% python3 -q
>>> import numpy as np
>>> import numpy.linalg as la
>>> np.set_printoptions(precision=2, suppress=True, linewidth=140)
>>> def rnd(a):
...     return np.round(a, 2) + 0
... 
>>> mat = np.load("layer11.npy")
>>> print(mat)
[[0 0]
 [0 1]]
>>> # column 1 dominates
>>> ev, evecs = la.eigh(mat)
>>> vec = np.array([1, 3])
>>> print(vec @ mat @ vec)
9
>>> print(rnd(la.eigvalsh(mat[1:, 1:])))
[1.]
>>> print((np.sign(evecs[:, -1].round(6)) == np.sign(evecs[0, -1].round(6))).astype(int))
[1 0]
>>> print(vec @ mat @ vec / (vec @ vec), ev[0], ev[-1])
0.9 0.0 1.0
>>> print(evecs * np.abs(ev) @ evecs.T)
[[0. 0.]
 [0. 1.]]
>>> vec = np.array([0, -4])
>>> print(rnd(la.eigvalsh(2 * mat - np.eye(2))))
[-1.  1.]
>>> print(np.eye(2) - mat)
[[1. 0.]
 [0. 0.]]
>>> print((vec - mat @ vec) @ (mat @ vec))
0
>>> print(mat @ mat @ vec)
[ 0 -4]
>>> print([int(la.matrix_rank(la.matrix_power(mat, p))) for p in range(1, 3)])
[1, 1]
>>> F = np.load("dump.npy")
>>> print(F)
[[ 1 -2  4]
 [ 1 -1  1]
 [ 1  0  0]
 [ 1  1  1]]
>>> Q, Rm = la.qr(F)
>>> print(rnd(Q @ Rm))
[[ 1. -2.  4.]
 [ 1. -1.  1.]
 [ 1.  0.  0.]
 [ 1.  1.  1.]]
>>> print(np.trace(Q @ Q.T))
3.0
>>> arr = np.load("test6.npy")
>>> print(arr)
[[ 0  3 -3  1  1  2]
 [ 0  0  2 -2 -1  2]
 [ 0  0  0  2 -2 -3]
 [ 0  0  0  0 -1  0]
 [ 0  0  0  0  0 -1]
 [ 0  0  0  0  0  0]]
>>> print(la.cond(arr) > 100)
True
>>> print(np.argsort(-la.norm(arr, axis=0).round(6), kind="stable")[:3])
[5 2 1]
>>> print(la.matrix_rank(arr, rtol=0.1))
4
>>> print(rnd(la.norm(arr, 2)))
5.29
>>> print(rnd(la.norm(arr[2], 1)), rnd(la.norm(arr[2], np.inf)))
7.0 3.0
>>> print(rnd(la.norm(arr, "nuc")))
13.18
>>> print(arr[2] @ arr[4])
3
